$ python -q
>>> import numpy as np
>>> np.set_printoptions(suppress=True, linewidth=200)
>>> X = np.loadtxt("out18.csv", delimiter=",")
>>> X
array([[ 1.,  0.,  0.,  0.,  0.,  0.,  0.,  0.,  0.],
       [ 0.,  1.,  0.,  0.,  0.,  0.,  0.,  0.,  0.],
       [ 0.,  0.,  0.,  1.,  0.,  0.,  0.,  0.,  0.],
       [ 0.,  0., -1.,  0.,  0.,  0.,  0.,  0.,  0.],
       [ 0.,  0.,  0.,  0.,  1.,  0.,  0.,  0.,  0.],
       [ 0.,  0.,  0.,  0.,  0.,  1.,  0.,  0.,  0.],
       [ 0.,  0.,  0.,  0.,  0.,  0.,  1.,  0.,  0.],
       [ 0.,  0.,  0.,  0.,  0.,  0.,  0.,  1.,  0.],
       [ 0.,  0.,  0.,  0.,  0.,  0.,  0.,  0.,  1.]])
>>> other = X[0, 0] * X[1:] - np.outer(X[1:, 0], X[0])
>>> other
array([[ 0.,  1.,  0.,  0.,  0.,  0.,  0.,  0.,  0.],
       [ 0.,  0.,  0.,  1.,  0.,  0.,  0.,  0.,  0.],
       [ 0.,  0., -1.,  0.,  0.,  0.,  0.,  0.,  0.],
       [ 0.,  0.,  0.,  0.,  1.,  0.,  0.,  0.,  0.],
       [ 0.,  0.,  0.,  0.,  0.,  1.,  0.,  0.,  0.],
       [ 0.,  0.,  0.,  0.,  0.,  0.,  1.,  0.,  0.],
       [ 0.,  0.,  0.,  0.,  0.,  0.,  0.,  1.,  0.],
       [ 0.,  0.,  0.,  0.,  0.,  0.,  0.,  0.,  1.]])
>>> X[:, 0] / X[0, 0]
array([1., 0., 0., 0., 0., 0., 0., 0., 0.])
>>> other = X / np.linalg.norm(X, axis=1, keepdims=True)
>>> G = other @ other.T
>>> np.argwhere(np.triu(np.abs(G) > 0.95, 1))
array([], shape=(0, 2), dtype=int64)
>>> np.round(np.linalg.norm(other, axis=1), 3)
array([1., 1., 1., 1., 1., 1., 1., 1., 1.])
>>> G
array([[1., 0., 0., 0., 0., 0., 0., 0., 0.],
       [0., 1., 0., 0., 0., 0., 0., 0., 0.],
       [0., 0., 1., 0., 0., 0., 0., 0., 0.],
       [0., 0., 0., 1., 0., 0., 0., 0., 0.],
       [0., 0., 0., 0., 1., 0., 0., 0., 0.],
       [0., 0., 0., 0., 0., 1., 0., 0., 0.],
       [0., 0., 0., 0., 0., 0., 1., 0., 0.],
       [0., 0., 0., 0., 0., 0., 0., 1., 0.],
       [0., 0., 0., 0., 0., 0., 0., 0., 1.]])
>>> G[5]
array([0., 0., 0., 0., 0., 1., 0., 0., 0.])
>>> rng = np.random.default_rng(11)
>>> lab = rng.permutation(9)
>>> lab
array([5, 6, 1, 8, 3, 4, 2, 7, 0])
>>> other = X[lab][:, lab]
>>> np.allclose(other, X)
False
>>> other
array([[ 1.,  0.,  0.,  0.,  0.,  0.,  0.,  0.,  0.],
       [ 0.,  1.,  0.,  0.,  0.,  0.,  0.,  0.,  0.],
       [ 0.,  0.,  1.,  0.,  0.,  0.,  0.,  0.,  0.],
       [ 0.,  0.,  0.,  1.,  0.,  0.,  0.,  0.,  0.],
       [ 0.,  0.,  0.,  0.,  0.,  0., -1.,  0.,  0.],
       [ 0.,  0.,  0.,  0.,  0.,  1.,  0.,  0.,  0.],
       [ 0.,  0.,  0.,  0.,  1.,  0.,  0.,  0.,  0.],
       [ 0.,  0.,  0.,  0.,  0.,  0.,  0.,  1.,  0.],
       [ 0.,  0.,  0.,  0.,  0.,  0.,  0.,  0.,  1.]])
>>> np.round(np.sort(np.abs(np.linalg.eigvals(other))), 3)
array([1., 1., 1., 1., 1., 1., 1., 1., 1.])
>>> np.trace(other)
np.float64(7.0)
>>> round(np.linalg.det(other), 3), round(np.linalg.det(X[lab]), 3)
(np.float64(1.0), np.float64(1.0))
>>> np.round(np.linalg.pinv(X), 3)
array([[ 1.,  0.,  0.,  0.,  0.,  0.,  0.,  0.,  0.],
       [ 0.,  1.,  0.,  0.,  0.,  0.,  0.,  0.,  0.],
       [ 0.,  0.,  0., -1.,  0.,  0.,  0.,  0.,  0.],
       [ 0.,  0.,  1.,  0.,  0.,  0.,  0.,  0.,  0.],
       [ 0.,  0.,  0.,  0.,  1.,  0.,  0.,  0.,  0.],
       [ 0.,  0.,  0.,  0.,  0.,  1.,  0.,  0.,  0.],
       [ 0.,  0.,  0.,  0.,  0.,  0.,  1.,  0.,  0.],
       [ 0.,  0.,  0.,  0.,  0.,  0.,  0.,  1.,  0.],
       [ 0.,  0.,  0.,  0.,  0.,  0.,  0.,  0.,  1.]])
>>> x = np.array([-1, 3, -5, 4, -1, 0, -4, -4, -1])
>>> np.linalg.norm(X @ x) <= np.linalg.norm(X, 2) * np.linalg.norm(x) + 1e-9
np.True_
>>> np.sign((X @ x).round(6))
array([-1.,  1.,  1.,  1., -1.,  0., -1., -1., -1.])
>>> X @ (2 * x)
array([-2.,  6.,  8., 10., -2.,  0., -8., -8., -2.])
>>> np.einsum("ij,j->i", X, x)
array([-1.,  3.,  4.,  5., -1.,  0., -4., -4., -1.])
>>> X @ np.ones(9)
array([ 1.,  1.,  1., -1.,  1.,  1.,  1.,  1.,  1.])
>>> F = np.array([[0.4, -0.7, -0.3, 0.1, -0.4, 0.6, -0.1, 0.5],
...     [0.2, 1.4, 1.1, -2.1, 0.1, -1.4, -0.2, 1.2],
...     [1.4, 2.3, 0.9, 0.3, 0.1, -1.7, 2.8, -1.2],
...     [0.9, -2.3, -0.7, 0.7, -0.3, -0.6, -0.7, -1.1]])
>>> F[0] = F[1] + 0.05 * rng.normal(size=8)
>>> F.round(3)
array([[ 0.174,  1.428,  1.097, -2.063,  0.008, -1.322, -0.205,  1.234],
       [ 0.2  ,  1.4  ,  1.1  , -2.1  ,  0.1  , -1.4  , -0.2  ,  1.2  ],
       [ 1.4  ,  2.3  ,  0.9  ,  0.3  ,  0.1  , -1.7  ,  2.8  , -1.2  ],
       [ 0.9  , -2.3  , -0.7  ,  0.7  , -0.3  , -0.6  , -0.7  , -1.1  ]])
>>> np.round(F.reshape(2, -1), 3)
array([[ 0.174,  1.428,  1.097, -2.063,  0.008, -1.322, -0.205,  1.234,  0.2  ,  1.4  ,  1.1  , -2.1  ,  0.1  , -1.4  , -0.2  ,  1.2  ],
       [ 1.4  ,  2.3  ,  0.9  ,  0.3  ,  0.1  , -1.7  ,  2.8  , -1.2  ,  0.9  , -2.3  , -0.7  ,  0.7  , -0.3  , -0.6  , -0.7  , -1.1  ]])
>>> t3 = F.reshape(4, 2, -1)
>>> np.swapaxes(t3, 1, 2)[2]
array([[ 1.4,  0.1],
       [ 2.3, -1.7],
       [ 0.9,  2.8],
       [ 0.3, -1.2]])
>>> np.round(t3.transpose(1, 0, 2), 3)
array([[[ 0.174,  1.428,  1.097, -2.063],
        [ 0.2  ,  1.4  ,  1.1  , -2.1  ],
        [ 1.4  ,  2.3  ,  0.9  ,  0.3  ],
        [ 0.9  , -2.3  , -0.7  ,  0.7  ]],

       [[ 0.008, -1.322, -0.205,  1.234],
        [ 0.1  , -1.4  , -0.2  ,  1.2  ],
        [ 0.1  , -1.7  ,  2.8  , -1.2  ],
        [-0.3  , -0.6  , -0.7  , -1.1  ]]])
>>> K = np.load("m.npy")
>>> K
array([[0, 0, 1, 7, 3],
       [0, 0, 0, 1, 8],
       [1, 1, 0, 0, 3],
       [0, 0, 2, 2, 0],
       [2, 0, 0, 0, 4],
       [0, 0, 2, 2, 0],
       [0, 0, 2, 8, 2],
       [0, 0, 0, 3, 4],
       [0, 0, 1, 0, 4],
       [0, 0, 0, 3, 1],
       [0, 0, 2, 2, 1],
       [0, 0, 3, 9, 1],
       [0, 0, 0, 0, 1]])
>>> # row 5 repeats row 3
>>> Xs = K - K.mean(axis=0)
>>> evecs = np.linalg.svd(Xs)[2][:2]
>>> other = Xs - Xs @ evecs.T @ evecs
>>> np.linalg.norm(other, axis=1).round(6).argmax()
np.int64(4)
>>> np.round(np.linalg.norm(other) / np.linalg.norm(Xs), 3)
np.float64(0.227)
>>> np.round(other.std(axis=0), 3)
array([0.522, 0.256, 0.64 , 0.125, 0.153])
>>> np.round((Xs @ evecs.T).std(axis=0), 3)
array([3.204, 2.047])
>>> Xs = K - K.mean(axis=0)
>>> U, sigma, Vt = np.linalg.svd(Xs, full_matrices=False)
>>> np.round(Xs.mean(axis=0), 3) + 0
array([0., 0., 0., 0., 0.])
>>> np.linalg.matrix_rank(Xs)
np.int64(5)
>>> np.searchsorted(np.cumsum(sigma ** 2) / (sigma ** 2).sum(), 0.9) + 1
np.int64(2)
>>> np.abs(Vt[0]).argmax()
np.int64(3)
>>> np.round(Vt[0] * np.sign(Vt[0, np.abs(Vt[0]).argmax()]), 3)
array([-0.075, -0.023,  0.235,  0.92 , -0.303])
>>> G = np.cov(K, rowvar=False)
>>> G.shape
(5, 5)
>>> np.argsort(-K.std(axis=0).round(6), kind="stable")
array([3, 4, 2, 0, 1])
>>> np.round(np.corrcoef(K.T), 3)
array([[ 1.   ,  0.386, -0.386, -0.376,  0.226],
       [ 0.386,  1.   , -0.278, -0.271,  0.073],
       [-0.386, -0.278,  1.   ,  0.611, -0.556],
       [-0.376, -0.271,  0.611,  1.   , -0.238],
       [ 0.226,  0.073, -0.556, -0.238,  1.   ]])
>>> np.round(np.linalg.eigvalsh(G)[::-1], 3)
array([11.123,  4.538,  0.501,  0.29 ,  0.061])
>>> np.argwhere(np.triu(np.abs(np.corrcoef(K.T)) > 0.8, 1))
array([], shape=(0, 2), dtype=int64)
